$ python3 -q
>>> import numpy as np
>>> np.set_printoptions(precision=1, suppress=True, linewidth=200)
>>> def rnd(a):
...     return np.round(a, 1) + 0
... 
>>> J = np.load("w.npy")
>>> J
array([[-0.4, -0.5,  0.8],
       [-0.8, -1.2,  1.7],
       [ 0. ,  0.5,  0.3],
       [ 0.1,  0.2, -0.5],
       [ 1.9, -0.8,  0.7],
       [ 0.3, -0.5, -0.4],
       [-1.9, -0.4,  0.8],
       [ 0. ,  0.3,  0.1],
       [ 0.8,  0.6, -1.2],
       [ 0. ,  1.2,  1.7],
       [ 0.7, -0.6, -0.8],
       [ 0.3,  1.6,  0.6],
       [ 0.6, -0.8,  0.1],
       [ 1.5,  0.5,  0.3],
       [ 0.4, -0.8, -0.3],
       [-1.7,  0.8, -0.5],
       [-0.3, -0.6,  1.4],
       [ 2.7,  1.5,  3.3],
       [ 0.7, -0.2,  1.6],
       [ 0.2, -1.5, -0.5],
       [ 0.7, -1.8, -1.6],
       [-0.2,  1.4,  0. ],
       [-0.2,  0.2,  0.7],
       [ 0.5,  0.7,  0. ],
       [-0.8,  1.1, -1.3],
       [ 1. , -1. , -0.5],
       [ 0.6,  1.5,  0.6]])
>>> P = J @ np.linalg.solve(J.T @ J, J.T)
>>> rnd(np.diag(P))
array([0.1, 0.3, 0. , 0. , 0.2, 0. , 0.2, 0. , 0.1, 0.1, 0.1, 0.1, 0. , 0.1, 0. , 0.1, 0.1, 0.5, 0.1, 0.1, 0.2, 0.1, 0. , 0. , 0.1, 0.1, 0.1])
>>> np.linalg.matrix_rank(np.eye(27) - P)
np.int64(24)
>>> rnd(np.trace(P))
np.float64(3.0)
>>> rnd(np.linalg.eigvalsh(P))
array([0., 0., 0., 0., 0., 0., 0., 0., 0., 0., 0., 0., 0., 0., 0., 0., 0., 0., 0., 0., 0., 0., 0., 0., 1., 1., 1.])
>>> F = np.load("test10.npy")
>>> F
array([[0, 0, 1],
       [1, 0, 0],
       [0, 1, 0]])
>>> M2 = np.linalg.inv(F)
>>> (np.abs(M2) > 1e-9).astype(int)
array([[0, 1, 0],
       [0, 0, 1],
       [1, 0, 0]])
>>> F @ M2
array([[1., 0., 0.],
       [0., 1., 0.],
       [0., 0., 1.]])
>>> np.allclose(M2, F.T)
True
>>> rnd(np.linalg.det(F) * M2)
array([[0., 1., 0.],
       [0., 0., 1.],
       [1., 0., 0.]])
>>> rnd(np.linalg.slogdet(F)[0])
np.float64(1.0)
>>> np.linalg.matrix_power(F, 100)
array([[0, 0, 1],
       [1, 0, 0],
       [0, 1, 0]])
>>> F @ np.ones(3)
array([1., 1., 1.])
>>> np.linalg.matrix_power(F, 2)
array([[0, 1, 0],
       [0, 0, 1],
       [1, 0, 0]])
>>> rnd(np.sort(np.abs(np.linalg.eigvals(F)))[::-1])
array([1., 1., 1.])
>>> pr = np.eye(3)[1]
>>> for _ in range(5):
...     pr = pr @ F
...     print(pr.round(1))
... 
[1. 0. 0.]
[0. 0. 1.]
[0. 1. 0.]
[1. 0. 0.]
[0. 0. 1.]
>>> M2 = np.array([[-1, -4, -1], [1, 5, 4]])
>>> C = np.kron(M2, F)
>>> np.linalg.matrix_rank(C)
np.int64(6)
>>> rnd(np.linalg.norm(C, 2)), rnd(np.linalg.norm(M2, 2) * np.linalg.norm(F, 2))
(np.float64(7.6), np.float64(7.6))
>>> Q = F.astype(float).copy()
>>> for j in range(3):
...     Q[:, j] -= Q[:, :j] @ (Q[:, :j].T @ Q[:, j])
...     Q[:, j] /= np.linalg.norm(Q[:, j])
... 
>>> Q
array([[0., 0., 1.],
       [1., 0., 0.],
       [0., 1., 0.]])
